$ python3 -q
>>> import numpy as np
>>> import numpy.linalg as la
>>> np.set_printoptions(suppress=True, linewidth=200)
>>> rnd = lambda a: np.round(a, 1) + 0
>>> E = np.loadtxt("dump.csv", delimiter=",")
>>> E
array([[ 0.,  0.,  0.,  0.,  0.,  0.,  0.],
       [ 0.,  0.,  2.,  0.,  0.,  0.,  0.],
       [ 0.,  0.,  0.,  0.,  0., -1.,  0.],
       [ 0.,  0.,  0.,  0.,  0.,  0., -1.],
       [ 0.,  1.,  0.,  0.,  0.,  0.,  0.],
       [ 0.,  0.,  0.,  0.,  0.,  0.,  0.],
       [ 0.,  0.,  0.,  0., -1.,  0.,  0.]])
>>> gram = E.T @ E
>>> np.allclose(gram, gram.T)
True
>>> (E @ E.T).shape
(7, 7)
>>> U, s, vt = la.svd(E)
>>> V = vt[:(s > 1e-8).sum()]
>>> rng = np.random.default_rng(5493)
>>> x0 = E[0] + 3 * E[6] + rng.integers(2) * np.eye(7)[5]
>>> x0
array([ 0.,  0.,  0.,  0., -3.,  1.,  0.])
>>> np.diag(V.T @ V)
array([0., 1., 1., 0., 1., 1., 1.])
>>> rnd(la.norm(x0 - V.T @ V @ x0))
np.float64(0.0)
>>> rank = la.matrix_rank(E)
>>> rank
np.int64(5)
>>> null = la.svd(E)[2][rank:].T
>>> [int(la.matrix_rank(E[:i])) for i in range(1, len(E) + 1)]
[0, 1, 2, 3, 4, 4, 5]
>>> la.matrix_rank(E.T @ E), la.matrix_rank(E @ E.T)
(np.int64(5), np.int64(5))
>>> np.allclose(E @ null, 0)
True
>>> null.shape
(7, 2)
>>> [int(la.matrix_rank(E[:, :j + 1])) for j in range(7)]
[0, 1, 2, 2, 3, 4, 5]
>>> W0 = np.loadtxt("test9.csv", delimiter=",")
>>> W0
array([[ 0.3, -0.8, -1. ,  2.5,  1.1],
       [ 0.8,  1.1,  0.8, -2.8, -0.4],
       [-0.1,  0.2, -0.2, -0.5,  0.1],
       [ 1.9,  1.2,  0.4, -3.7, -2. ],
       [ 0. , -0.1,  1.1,  0. , -0.9],
       [-1. ,  1.1, -0.4, -2.9, -0.7],
       [ 0.7, -0.2, -0.1,  0.5,  0.4],
       [-0.5, -1.8, -1.7,  5.7,  0.3],
       [ 1.3,  0. , -0.8,  0.4, -2.5],
       [-0.5,  0.5, -1.6, -0.9,  1.7],
       [ 0.4,  1.1,  0.8, -3.3,  1. ],
       [ 0. ,  0.6,  0.2, -1.7,  0.6],
       [ 0. , -0.3,  2.2,  0.9,  1.2],
       [-1.3,  0. , -0.1,  0. ,  0.3],
       [-3.2, -2.7,  2.5,  8.5,  0.9],
       [-2.4, -1. , -0.3,  3. , -0.5],
       [-0.2, -0.1,  0.3,  0.2,  0.4],
       [-1.6,  0.2, -0.7, -0.1, -0.2],
       [-1.7, -1.6, -0.4,  5.2,  0.3],
       [ 0.1, -1.2,  1.3,  3.6,  1.3],
       [-0.1, -0.3, -1. ,  1.1, -0.9],
       [-0.7, -0.8,  0.1,  2.4, -1.1],
       [-0.8,  0.2,  0.4, -0.5, -2.2],
       [ 0.1, -0.3, -0.3,  0.9,  0.9],
       [-0.6, -0.7, -0.3,  2.1,  1.3],
       [-0.9,  1.6, -1.5, -4.4,  1.1],
       [-0.5, -1.5,  0.3,  4.4,  0.6],
       [ 0.9,  1.3,  0.7, -4. ,  0.3],
       [ 1.3,  0.2,  1. , -0.7,  1.2],
       [ 0.8,  0.4,  0.5, -0.9,  0.6],
       [-0.5,  0.5, -2. , -0.9, -2.2],
       [ 0.3, -0.1, -0.4,  0.1,  0. ],
       [ 1.1,  0.3,  0.2, -0.8, -0.3],
       [-0.8, -0.6,  2.4,  1.8,  0. ],
       [-0.9,  0.4, -0.1, -1.7,  0.4],
       [ 1.5, -0.5, -0.1,  1.5,  1. ],
       [ 1.6,  0.5,  1.8, -1.6,  0.9],
       [ 1.6, -0.2,  1. ,  0.8, -1.5],
       [ 0.5,  1.6, -0.5, -4.9, -0.1]])
>>> E.T @ E
array([[0., 0., 0., 0., 0., 0., 0.],
       [0., 1., 0., 0., 0., 0., 0.],
       [0., 0., 4., 0., 0., 0., 0.],
       [0., 0., 0., 0., 0., 0., 0.],
       [0., 0., 0., 0., 1., 0., 0.],
       [0., 0., 0., 0., 0., 1., 0.],
       [0., 0., 0., 0., 0., 0., 1.]])
>>> rnd(la.svd(E, compute_uv=False))
array([2., 1., 1., 1., 1., 0., 0.])
>>> rnd(la.norm(E, axis=0))
array([0., 1., 2., 0., 1., 1., 1.])
>>> E[:, 2] @ E[:, 3]
np.float64(0.0)
>>> rnd(la.pinv(E))
array([[ 0. ,  0. ,  0. ,  0. ,  0. ,  0. ,  0. ],
       [ 0. ,  0. ,  0. ,  0. ,  1. ,  0. ,  0. ],
       [ 0. ,  0.5,  0. ,  0. ,  0. ,  0. ,  0. ],
       [ 0. ,  0. ,  0. ,  0. ,  0. ,  0. ,  0. ],
       [ 0. ,  0. ,  0. ,  0. ,  0. ,  0. , -1. ],
       [ 0. ,  0. , -1. ,  0. ,  0. ,  0. ,  0. ],
       [ 0. ,  0. ,  0. , -1. ,  0. ,  0. ,  0. ]])
>>> gram = np.cov(W0, rowvar=False)
>>> gram.shape
(5, 5)
>>> rnd(la.eigvalsh(gram)[::-1])
array([9.4, 1.3, 1.1, 0.8, 0. ])
>>> rnd(np.polyfit(W0[:, 3], W0[:, 4], 1))
array([0.1, 0. ])
>>> rnd(np.corrcoef(W0.T))
array([[ 1. ,  0.5,  0.1, -0.5, -0.1],
       [ 0.5,  1. , -0.2, -1. , -0.2],
       [ 0.1, -0.2,  1. ,  0.1,  0.2],
       [-0.5, -1. ,  0.1,  1. ,  0.2],
       [-0.1, -0.2,  0.2,  0.2,  1. ]])
>>> np.median(W0, axis=0)
array([ 0. ,  0. , -0.1,  0. ,  0.3])
>>> Z = W0[[7, 16]].astype(float)
>>> for _ in range(4):
...     idx = la.norm(W0[:, None] - Z, axis=-1).argmin(axis=1)
...     Z = np.array([W0[idx == j].mean(axis=0) for j in range(2)])
... 
>>> idx
array([0, 1, 1, 1, 1, 1, 1, 0, 1, 1, 1, 1, 1, 1, 0, 0, 1, 1, 0, 0, 1, 0, 1, 1, 0, 1, 0, 1, 1, 1, 1, 1, 1, 0, 1, 1, 1, 1, 1])
>>> rnd(Z[1] - Z[0])
array([ 1.2,  1.6, -0.2, -5. , -0.5])
>>> rnd(Z)
array([[-1. , -1.3,  0.3,  3.9,  0.4],
       [ 0.2,  0.4,  0.1, -1. , -0.1]])
>>> Xs = W0 - W0.mean(axis=0)
>>> U, s, vt = la.svd(Xs, full_matrices=False)
>>> np.searchsorted(np.cumsum(s ** 2) / (s ** 2).sum(), 0.9) + 1
np.int64(3)
>>> np.abs(U[:, 0]).argmax()
np.int64(14)
>>> Y = np.array([[1, 1, 2, 2, 3],
...     [2, 1, 1, 0, 1],
...     [2, 1, 1, 1, 3],
...     [1, 1, 1, 0, 2],
...     [2, 1, 0, 1, 1],
...     [0, 1, 2, 2, 2],
...     [2, 2, 1, 2, 2]])
>>> A = Y.T @ Y
>>> A
array([[18, 12,  9, 10, 19],
       [12, 10,  9, 10, 16],
       [ 9,  9, 12, 11, 18],
       [10, 10, 11, 14, 18],
       [19, 16, 18, 18, 32]])
>>> W = np.array([[2, 1, 1, 1, 1],
...     [2, 0, 0, 1, 2],
...     [2, 1, 2, 1, 2],
...     [2, 1, 1, 1, 2],
...     [2, 1, 0, 1, 2]])
>>> beta = np.array([0, 0, -5, 1, -1])
>>> act = np.maximum(A @ W + beta, 0)
>>> (act > 0).mean(axis=0)
array([1., 1., 1., 1., 1.])
>>> la.matrix_rank(act)
np.int64(5)
>>> (act > 0).astype(int)
array([[1, 1, 1, 1, 1],
       [1, 1, 1, 1, 1],
       [1, 1, 1, 1, 1],
       [1, 1, 1, 1, 1],
       [1, 1, 1, 1, 1]])
>>> Z = np.array([[8, 8], [6, 1], [2, 2], [1, 0], [9, 2]])
>>> W @ Z
array([[34, 21],
       [35, 20],
       [45, 25],
       [43, 23],
       [41, 21]])
>>> (act @ Z).round(6).argmax(axis=1)
array([0, 0, 0, 0, 0])
>>> Y = la.inv(A)
>>> rnd(la.det(A) * Y)
array([[ 356., -514.,  256.,  138., -176.],
       [-514., 1081., -324., -297.,  114.],
       [ 256., -324.,  536.,    8., -296.],
       [ 138., -297.,    8.,  249.,  -78.],
       [-176.,  114., -296.,  -78.,  276.]])
>>> rnd(la.slogdet(A)[0])
np.float64(1.0)
>>> O, V = la.qr(A[:, :3])[0], la.qr(A[:, 3:])[0]
>>> s = la.svd(O.T @ V, compute_uv=False)
>>> (s > 0.9).sum()
np.int64(2)
>>> rnd(s)
array([1. , 0.9])
>>> O = A.astype(float).copy()
>>> for j in range(5):
...     O[:, j] -= O[:, :j] @ (O[:, :j].T @ O[:, j])
...     O[:, j] /= la.norm(O[:, j])
... 
>>> rnd(O.T @ A)
array([[31.8, 25.8, 26.1, 27.7, 46.7],
       [ 0. ,  3.7,  7.9,  8.4,  9.7],
       [ 0. ,  0. ,  2.4, -0.1,  3.6],
       [ 0. ,  0. ,  0. ,  1.6,  0.8],
       [ 0. ,  0. ,  0. ,  0. ,  1.3]])
>>> rnd(O)
array([[ 0.6, -0.7, -0.1,  0.2, -0.4],
       [ 0.4,  0.1, -0.6, -0.7,  0.2],
       [ 0.3,  0.5,  0.4, -0.4, -0.6],
       [ 0.3,  0.5, -0.5,  0.6, -0.2],
       [ 0.6,  0.2,  0.5,  0.1,  0.6]])
>>> u = np.array([-4, 3, -1, -1, 4])
>>> Y = O + np.outer(u, np.eye(5)[1])
>>> rnd(Y)
array([[ 0.6, -4.7, -0.1,  0.2, -0.4],
       [ 0.4,  3.1, -0.6, -0.7,  0.2],
       [ 0.3, -0.5,  0.4, -0.4, -0.6],
       [ 0.3, -0.5, -0.5,  0.6, -0.2],
       [ 0.6,  4.2,  0.5,  0.1,  0.6]])
>>> la.matrix_rank(la.inv(Y) - la.inv(O), tol=1e-8)
np.int64(1)
>>> J = np.load("block2.npy")
>>> J
array([[ 0.3,  0.6,  0.2, -1.1, -0.3, -1. , -0.5, -1.6,  0.1,  0.7,  0.1],
       [-4.5, -3.3, -3. ,  0. , -0.9,  0.9, -0.3,  1.8, -3.6,  4.2,  0. ],
       [-0.4,  0.8,  0.9, -0.2, -0.8, -0.6,  0.9, -0.6,  0.1,  0.6, -1. ],
       [-1.5,  0.6,  1.7,  0.1, -1.5,  0.8,  0.6,  0.8, -2.2, -0.9,  0.8],
       [ 0.2,  0.9, -2. , -0.2,  0.5,  0.5, -1. ,  2.1,  1.2, -0.7,  0.3],
       [-1.6, -0.5, -1. , -1.3,  0.1, -0.4,  0.4,  0.8,  1.2,  1. ,  2.5],
       [-0.8, -0.2,  0.6,  0.9,  0.9, -1.5, -1.1,  0.3,  0.5,  0.3, -1.2],
       [-0.1, -0.3, -1.1,  1.6,  0.6,  0.1,  0.8,  0.5, -0.4, -1.3,  0.7],
       [-1.5, -0.7, -0.4,  0.1,  0.5, -1.4,  0.5,  2.7, -1.2, -1.7,  0.7],
       [-0.9,  1.3,  0.9, -0.4,  0.3,  1.5, -0.1, -1.6, -1.3,  0.5,  1.2],
       [-1.8,  1. ,  0.8,  0. ,  0.1, -1.7,  1.3,  0.7,  0.2,  0.2, -0.5],
       [-0.9, -0.2, -1.3,  0.9,  0.4,  0.1, -0.4, -0.2, -1.1,  1.6, -0.4],
       [-0.2,  1.5,  1.4,  0.1, -1.3, -1.2,  0.3, -0.9,  1.1, -2.6,  1.8],
       [ 0.8, -1.6,  0.1, -0.1, -0.8, -0.9, -0.2,  1.2,  0.4, -1.7,  0.9],
       [ 1.3,  1.6,  1.8,  0.7,  0. ,  0.3,  0.4, -1.2,  0.9,  0.6,  1.2],
       [-0.1, -1.5, -0.7, -0.6, -2.3, -1.9, -1. , -0.5,  0.2,  0.7,  0. ],
       [-0.8,  0.4, -1.1, -0.7,  0.8,  1. ,  0.5,  0.3, -1.5, -0.8, -1.3],
       [ 0.7, -0.7,  0.6, -0.6,  0.5,  0.5, -0.4,  1.5,  0.2,  1. ,  1.3],
       [-0.8,  0.1,  0.5,  0.9, -0.4,  0.3, -0.8, -0.1, -0.4,  1. ,  1.1],
       [-0.9,  0.6,  0.3, -0.1, -0.6,  0.8,  0.8, -0.5,  0.4, -0.2, -2. ],
       [ 1.4,  1.5, -0.3, -1.5, -0.3, -0.9, -0.3, -0.7,  0.7, -0.3, -0.9],
       [ 0.2,  0.9,  0.2, -0.1, -1.1, -0.5, -0.3, -0.8,  0.9,  0.5, -0.5],
       [ 0.5,  1.4, -0.9, -0.8, -0.1,  0.4, -0.8, -0.8,  0.5,  0.9,  0.4],
       [ 0.1,  1.1,  0.9, -0.7, -0.1,  0.9,  0.8, -0.6, -0.5, -0.1, -0.9],
       [-0.4, -3.4, -1.7,  0.1,  0.7, -1.4, -0.1, -0.5,  0.2, -0.9, -1.6],
       [-0.7,  1.1,  0.4,  0. ,  0.2,  0.1,  0.9, -0.3,  1.6, -0.3, -0.9],
       [ 0.2,  1.8,  0. ,  0.4, -0.1,  1.2,  0.1, -0.5, -1.2,  0.8, -0.2],
       [ 0.3,  0.3, -0.3,  1.9,  0.3, -0.6, -0.1, -0.3,  0.3,  0.9,  0.7],
       [-0.1,  0. ,  0.6, -0.3, -0.4,  0. , -1.1,  0.7,  0.8,  1.3, -0.8],
       [ 0.5, -0.6,  2.1,  0.3, -1.4,  0.6,  0.3, -1.5, -0.6,  1.4,  0. ],
       [ 2.3,  0. , -0.9, -0.1,  0.1, -0.7, -1.4,  1.7, -3.1,  0.2,  0. ],
       [-1.1, -0.5,  0.1, -0.1,  0.1, -1. ,  0.2,  0.1,  1.6, -0.1, -1.3],
       [-0.7,  0.6, -2.4, -1.8,  1.2, -1.2,  0.3,  0.2,  1.1, -0.7, -0.4],
       [-1.5, -0.2, -0.2,  0.8,  0.4, -1. ,  0.9,  0.8, -1.1, -2.4, -1. ],
       [-1.1,  1.6, -0.8, -0.5,  0.2,  0.6,  0.2, -0.4,  1. ,  0.2, -0.6],
       [ 0.2,  0.9,  0.5,  0.1, -2. , -1.4,  0. , -1.1, -0.4, -1.6, -0.4],
       [ 0.4,  1.7,  0.6,  0.8, -1.4, -0.2,  0.7, -1. ,  1.2,  0.5,  0.1],
       [ 1.4,  1.2, -2.2, -0.8, -0.2, -0.3, -0.4, -2.5, -1.9,  0.4,  0.3],
       [ 0.8,  0.3, -1.8,  0.7,  1.9, -1.3,  0.1, -0.9, -1.4, -0.5,  1.4],
       [ 0.3, -1. ,  0.8, -0.4, -0.9,  1.2, -0.7, -2.1, -0.6,  0.3, -0.5],
       [ 1.5,  0.7, -0.6, -0.1,  1.5,  1.4,  0.8, -2.2, -1.3, -0.4,  1.8]])
>>> Xs = J - J.mean(axis=0)
>>> U, s, vt = la.svd(Xs, full_matrices=False)
>>> rnd((s ** 2).sum() ** 2 / (s ** 4).sum())
np.float64(7.2)
>>> rnd(s)
array([11.1,  8.9,  8. ,  7.2,  6.6,  6.3,  5.2,  5. ,  4.5,  3.5,  2.7])
>>> rnd(np.abs(vt[-1]))
array([0.4, 0.1, 0.2, 0. , 0.2, 0. , 0.8, 0.2, 0. , 0.2, 0. ])
>>> np.abs(vt[0]).argmax()
np.int64(1)
>>> np.searchsorted(np.cumsum(s ** 2) / (s ** 2).sum(), 0.9) + 1
np.int64(8)
>>> rnd(Xs.mean(axis=0))
array([0., 0., 0., 0., 0., 0., 0., 0., 0., 0., 0.])
>>> rnd(vt[0] * np.sign(vt[0, np.abs(vt[0]).argmax()]))
array([ 0.4,  0.5,  0.4,  0. , -0.1,  0. ,  0.1, -0.4,  0.4, -0.3,  0. ])
>>> (np.sign(U[:, 0]) == np.sign(U[0, 0])).astype(int)
array([1, 0, 1, 0, 0, 0, 0, 0, 0, 1, 0, 0, 1, 0, 1, 0, 0, 0, 0, 1, 1, 1, 1, 1, 0, 1, 1, 1, 0, 1, 0, 0, 0, 0, 1, 1, 1, 1, 0, 1, 1])
>>> np.abs(U[:, 0]).argmax()
np.int64(1)
